>>> import numpy as np
>>> np.set_printoptions(suppress=True, linewidth=140)
>>> rnd = lambda a: np.round(a, 3) + 0
>>> W2 = np.sign(np.array([[-3, -2, 1, 3], [-1, 2, -1, 2], [2, -2, -1, -2], [3, -1, 2, 0]]))
>>> out = (np.tril(W2, -1) + np.eye(4)) @ (np.triu(W2, 1) + np.eye(4))
>>> w = np.array([-3, 0, 3, -1])
>>> feats = np.rint(out * w @ np.linalg.inv(out)) + 0
>>> print(feats)
[[ -6.   0.  -5.   8.]
 [  6.  -3.   6. -12.]
 [ -6.   6.  -7.  16.]
 [ -6.   6.  -6.  15.]]
>>> def softmax(z):
...     e = np.exp(z - z.max(axis=-1, keepdims=True))
...     return e / e.sum(axis=-1, keepdims=True)
... 
>>> print(rnd(softmax(feats[0])))
[0. 0. 0. 1.]
>>> print(rnd(softmax(feats[0] + 4)))
[0. 0. 0. 1.]
>>> att = feats @ feats.T / np.sqrt(4)
>>> print(rnd(softmax(att + np.triu(np.full(att.shape, -np.inf), 1))))
[[1. 0. 0. 0.]
 [0. 1. 0. 0.]
 [0. 0. 1. 0.]
 [0. 0. 1. 0.]]
>>> print(rnd(softmax(att)))
[[0.    0.    0.998 0.002]
 [0.    1.    0.    0.   ]
 [0.    0.    1.    0.   ]
 [0.    0.    1.    0.   ]]
>>> print(rnd(softmax(att)[0] @ feats))
[-6.     6.    -6.998 15.998]
>>> U, sigma, vt = np.linalg.svd(feats)
>>> print(rnd(sigma))
[32.253  4.41   0.559  0.   ]
>>> out = U[:, :3] @ np.diag(sigma[:3]) @ vt[:3]
>>> print(rnd(out))
[[ -6.   0.  -5.   8.]
 [  6.  -3.   6. -12.]
 [ -6.   6.  -7.  16.]
 [ -6.   6.  -6.  15.]]
>>> print(np.linalg.matrix_rank(out))
3
>>> print(rnd(np.linalg.norm(feats - out) / np.linalg.norm(feats)))
0.0
>>> out = np.array([[1, -2], [0, 1]])
>>> W2 = np.array([[1]])
>>> X = np.block([[out, np.zeros((2, 1))], [np.zeros((1, 2)), W2]])
>>> print(X)
[[ 1. -2.  0.]
 [ 0.  1.  0.]
 [ 0.  0.  1.]]
>>> print(rnd(np.sort(np.linalg.eigvals(X).real)))
[1. 1. 1.]
>>> print((np.linalg.matrix_power((X != 0) + (X.T != 0) + np.eye(3), 3) > 0).astype(int))
[[1 1 0]
 [1 1 0]
 [0 0 1]]
>>> print(X @ X)
[[ 1. -4.  0.]
 [ 0.  1.  0.]
 [ 0.  0.  1.]]
>>> A = np.loadtxt("a.csv", delimiter=",")
>>> print(A)
[[-2. -1.  0.]
 [ 1.  2.  3.]
 [ 4.  5.  6.]
 [ 7.  8.  9.]]
>>> u = np.array([-2, -2, 3])
>>> print(np.polyval(u, A[3]))
[-109. -141. -177.]
>>> print(np.array([np.convolve(row, u, "same") for row in A]))
[[  6.  -4.  -3.]
 [ -6.  -7.   0.]
 [-18. -10.   3.]
 [-30. -13.   6.]]
>>> print(np.convolve(A[3], u))
[-14. -30. -13.   6.  27.]
>>> U, sigma, vt = np.linalg.svd(A)
>>> V = vt[:(sigma > 1e-8).sum()]
>>> rng = np.random.default_rng(6381)
>>> x = A[2] + -1 * A[1] + rng.integers(2) * np.eye(3)[0]
>>> print(x)
[3. 3. 3.]
>>> print(rnd(np.diag(V.T @ V)))
[0.833 0.333 0.833]
>>> print(rnd(V.T @ V))
[[ 0.833  0.333 -0.167]
 [ 0.333  0.333  0.333]
 [-0.167  0.333  0.833]]
>>> print(rnd(np.linalg.norm(x - V.T @ V @ x)))
0.0
>>> print(np.linalg.matrix_rank(np.vstack([A, x])))
2
>>> print(np.allclose(V.T @ V @ x, x))
True
>>> K = np.load("mat.npy")
>>> print(K)
[[ 0.8    4.25   0.2    0.6    0.8    0.5  ]
 [-1.4   -7.065  1.1    0.1   -0.2   -1.8  ]
 [-0.5   -2.6    0.7   -1.2    0.1   -0.5  ]
 [-0.4   -2.622  0.2    0.8   -0.1   -1.1  ]
 [ 0.6    2.752  0.2   -1.4   -0.8    0.8  ]
 [ 0.6    3.267  1.7   -2.8   -1.3    1.2  ]
 [ 0.    -0.521  0.8    0.     1.2   -0.4  ]
 [-0.1   -0.48  -0.9    0.3    0.8    0.2  ]
 [ 1.1    5.611  0.5    0.5    0.2   -2.   ]
 [ 0.6    3.374 -0.4    0.4    0.    -1.1  ]
 [ 0.7    4.08  -0.7    0.7    0.8   -0.4  ]
 [ 0.3    1.688 -1.1   -0.5    1.4   -2.1  ]]
>>> gram = np.cov(K, rowvar=False)
>>> print(np.argwhere(np.triu(np.abs(np.corrcoef(K.T)) > 0.8, 1)))
[[0 1]]
>>> print(rnd(np.median(K, axis=0)))
[ 0.45  2.22  0.2   0.2   0.15 -0.45]
>>> print(rnd(np.polyfit(K[:, 3], K[:, 4], 1)))
[0.449 0.335]
>>> print(rnd(K.std(axis=0)))
[0.674 3.55  0.808 1.04  0.766 1.052]
>>> print(rnd(np.linalg.eigvalsh(gram)[::-1]))
[14.379  2.306  0.667  0.403  0.225  0.003]
>>> print(rnd(np.corrcoef(K[:, 3], K[:, 4])[0, 1]))
0.609
>>> out = np.array([[3, -4], [-3, -3], [-3, 4]])
>>> print(np.einsum("ij,ij->i", A, A))
[  5.  14.  77. 194.]
>>> print(np.einsum("ik,kj->ji", A, out))
[[ -3. -12. -21. -30.]
 [ 11.   2.  -7. -16.]]
>>> print(out.T @ A.T)
[[ -3. -12. -21. -30.]
 [ 11.   2.  -7. -16.]]
>>> print(np.vstack([A, out.T]).shape)
(6, 3)
>>> print(A @ out)
[[ -3.  11.]
 [-12.   2.]
 [-21.  -7.]
 [-30. -16.]]
>>> print(np.linalg.matrix_rank(np.vstack([A, out.T])))
3
>>> print(rnd(K[11] @ K[0]))
6.964
>>> print(np.linalg.norm(K, axis=1).argmax())
1
>>> print(rnd(np.linalg.norm(K, axis=0)))
[ 2.427 12.756  2.876  3.673  2.784  4.124]
>>> J = np.loadtxt("sample8.csv", delimiter=",")
>>> print(J)
[[-1.5   -0.4   -0.2    1.1   -1.6    0.   ]
 [-0.1    0.    -0.4    0.4    1.1   -0.8  ]
 [-0.113 -0.04  -0.424  0.384  1.103 -0.763]]
>>> print(rnd(J.sum(axis=1)))
[-2.6    0.2    0.147]
>>> print(rnd(J - J[0]))
[[ 0.     0.     0.     0.     0.     0.   ]
 [ 1.4    0.4   -0.2   -0.7    2.7   -0.8  ]
 [ 1.387  0.36  -0.224 -0.716  2.703 -0.763]]
>>> np.linalg.rank(J)
Traceback (most recent call last):
  File "<python-input-67>", line 1, in <module>
    np.linalg.rank(J)
    ^^^^^^^^^^^^^^
AttributeError: module 'numpy.linalg' has no attribute 'rank'
>>> print(rnd(np.linalg.svd(J, compute_uv=False)))
[2.659 1.862 0.044]
>>> x = np.array([-1, -7, 1, 5, 3, -2])
>>> h1 = np.maximum(J @ x, 0)
>>> print(rnd(np.maximum(J @ (3 * x), 0)))
[14.4   19.8   20.172]
>>> W1 = np.array([[0, 3, -1, -3],
...     [1, -1, 3, 1],
...     [0, -2, -2, -2],
...     [-3, 1, 0, 2],
...     [-3, 2, 2, -1],
...     [-1, 3, 1, -2]])
>>> b = np.array([0, 2, 0, 1])
>>> H = np.maximum(J @ W1 + b, 0)
>>> print(np.linalg.matrix_rank(H))
3
>>> print(rnd(H))
[[1.1   0.    0.    9.3  ]
 [0.    2.7   2.3   3.4  ]
 [0.    2.85  2.284 3.338]]
>>> W2 = np.array([[-5, 3, 3], [3, 2, 5], [-5, 2, -1], [3, 3, 2]])
>>> print(rnd(H @ W2))
[[22.4   31.2   21.9  ]
 [ 6.8   20.2   18.   ]
 [ 7.144 20.282 18.642]]
>>> print((H @ W2).round(6).argmax(axis=1))
[1 1 1]
>>> th = np.radians(135)
>>> r_ = np.eye(4)
>>> r_[0, 0] = r_[2, 2] = np.cos(th)
>>> r_[0, 2], r_[2, 0] = -np.sin(th), np.sin(th)
>>> print(rnd(r_))
[[-0.707  0.    -0.707  0.   ]
 [ 0.     1.     0.     0.   ]
 [ 0.707  0.    -0.707  0.   ]
 [ 0.     0.     0.     1.   ]]
>>> out = H @ r_.T
>>> print(rnd(np.linalg.det(r_)), rnd(np.trace(r_)))
1.0 0.586
>>> print(np.allclose(np.linalg.norm(H, axis=1), np.linalg.norm(out, axis=1)))
True
>>> print(np.allclose(H @ H.T, out @ out.T))
True
>>> print(rnd(out))
[[-0.778  0.     0.778  9.3  ]
 [-1.626  2.7   -1.626  3.4  ]
 [-1.615  2.85  -1.615  3.338]]
>>> M = np.loadtxt("m.csv", delimiter=",")
>>> print(M)
[[-20.135  -6.052  -9.944   9.976 -40.951]
 [-23.997  -2.977  -4.994   6.915 -38.004]
 [-21.099  -4.976  -1.036  -1.093 -35.009]
 [-18.996  -4.968 -13.057  15.005 -39.968]]
>>> gram = M.T @ M
>>> print(rnd(np.trace(gram)), rnd((M ** 2).sum()))
8495.645 8495.645
>>> print(np.allclose(gram, gram.T))
True
>>> print(rnd(np.linalg.eigvalsh(gram)[::-1]))
[8278.301  203.094   14.24     0.009    0.   ]
>>> print(rnd(np.linalg.svd(M, compute_uv=False) ** 2))
[8278.301  203.094   14.24     0.009]
>>> print(rnd(np.diag(gram)))
[1787.29    94.931  295.382  373.682 5944.36 ]
>>> out = M + rng.integers(-2, 3, (4, 3)) @ rng.integers(-2, 3, (3, 5))
>>> print(rnd(out))
[[-18.135  -3.052 -10.944   8.976 -40.951]
 [-21.997   4.023  -4.994   6.915 -36.004]
 [-16.099  -0.976  -5.036  -3.093 -37.009]
 [-22.996  -3.968  -8.057  16.005 -35.968]]
>>> print(rnd(np.linalg.svd(out - M, compute_uv=False)))
[11.309  8.201  0.922  0.   ]
>>> print(rnd(np.abs(out - M).sum(axis=1)))
[ 7. 11. 17. 15.]
>>> T = np.stack([A, 5 * A, A[::-1]])
>>> print(T.sum(axis=0))
[[-5.  2.  9.]
 [10. 17. 24.]
 [25. 32. 39.]
 [40. 47. 54.]]
>>> print(np.einsum("bij,cij->bc", T, T))
[[ 290. 1450.   20.]
 [1450. 7250.  100.]
 [  20.  100.  290.]]
>>> print((T @ A.T).shape)
(3, 4, 4)
>>> print(np.linalg.matrix_rank(T))
[2 2 2]
>>> data = np.loadtxt("block14.csv", delimiter=",")
>>> print(data)
[[-3.  3. -3. -1. -2. -1.  0.]
 [-2.  3. -3. -2.  1. -1. -2.]
 [-3. -2. -1.  1. -2. -2.  0.]
 [ 0.  0.  0.  0.  5.  1.  0.]
 [ 0.  0.  0.  5.  2.  5.  4.]
 [ 0.  0.  0.  4.  3.  3.  1.]
 [ 0.  0.  0.  0.  4.  2.  1.]]
>>> out = data / np.linalg.norm(data, axis=1, keepdims=True)
>>> gram = out @ out.T
>>> print(rnd(gram[5]))
[-0.383 -0.299 -0.282  0.597  0.909  1.     0.701]
>>> lab = rng.permutation(7)
>>> print(lab)
[3 2 5 0 6 4 1]
>>> out = data[lab][:, lab]
>>> print(rnd(np.linalg.det(out)), rnd(np.linalg.det(data[lab])))
-306.0 306.0
>>> print(np.trace(out))
5.0
>>> x = np.array([2, 1, 1, 2, 1, 0, -2])
>>> h1 = np.maximum(data @ x, 0)
>>> print(data.T @ h1)
[ 0.  0.  0. 56. 68. 56. 27.]
>>> print(rnd(np.tanh(data @ x)))
[-1.    -0.995 -1.     1.     0.999  1.     0.964]
>>> x = np.array([5, 5, 5, 0, 0, 0, 5])
>>> print(data * x)
[[-15.  15. -15.  -0.  -0.  -0.   0.]
 [-10.  15. -15.  -0.   0.  -0. -10.]
 [-15. -10.  -5.   0.  -0.  -0.   0.]
 [  0.   0.   0.   0.   0.   0.   0.]
 [  0.   0.   0.   0.   0.   0.  20.]
 [  0.   0.   0.   0.   0.   0.   5.]
 [  0.   0.   0.   0.   0.   0.   5.]]
>>> print(data @ np.ones(7))
[-7. -6. -9.  6. 16. 11.  7.]
>>> m1 = np.load("arr.npy")
>>> print(m1)
[[-1.766  0.084 -1.278 -1.284  0.263  1.588]
 [-0.932  0.326  0.505 -0.036  2.769 -0.318]
 [ 1.872  0.859 -0.775 -0.837  1.447 -1.168]
 [-1.821  1.372  1.676  0.966 -0.232 -0.077]
 [ 0.19   2.339 -0.391  0.677 -1.35   1.029]
 [ 2.535 -0.033  0.515 -0.386 -1.397 -0.456]
 [-2.008 -1.78  -0.956  0.901  0.272 -0.039]
 [ 0.592 -1.766 -1.62   1.678  0.195 -0.232]
 [-0.936  2.818 -0.201 -0.061  0.377 -0.015]
 [ 1.196 -0.31   1.752 -1.635  0.08   1.313]
 [ 0.316 -0.202  0.074  2.706 -1.176  0.386]
 [-0.422  1.161 -0.729 -2.349  0.084  1.191]
 [ 0.116 -0.811  1.46  -1.271 -0.246 -2.126]
 [-0.806 -2.438  0.359 -1.477  0.125 -0.283]
 [ 2.051  1.058  0.291 -1.316 -0.267 -1.336]
 [-0.254  0.14  -2.454 -0.607 -1.544  0.379]
 [ 0.567 -1.32  -1.395 -2.112  0.72  -0.102]
 [ 0.799 -1.645 -0.085 -1.271  0.036  2.008]
 [-1.199 -0.725  1.748 -1.007 -1.25   1.184]
 [-2.119  1.013 -0.291  0.476 -0.045  1.78 ]
 [ 0.172 -1.994 -0.572  1.849  0.602 -0.94 ]
 [ 1.647  0.688 -1.607 -0.243  1.487 -0.98 ]
 [-0.08  -1.707  1.558 -1.329  1.012  0.927]
 [-2.022 -0.505  1.204  0.556 -1.532 -0.742]
 [-0.726 -1.318 -1.214 -1.279  1.88  -0.305]
 [-0.336  0.747 -0.196 -0.276 -2.804  0.596]
 [-1.676  0.603  0.614  0.681  0.069 -2.232]]
>>> print(rnd(m1[19] @ m1[4]))
4.295
>>> print(rnd(np.linalg.norm(m1, 1)), rnd(np.linalg.norm(m1, np.inf)))
29.762 7.113
>>> print(rnd(np.linalg.norm(m1, "nuc")))
37.639
>>> print(rnd(np.linalg.norm(m1) ** 2 / np.linalg.norm(m1, 2) ** 2))
4.118
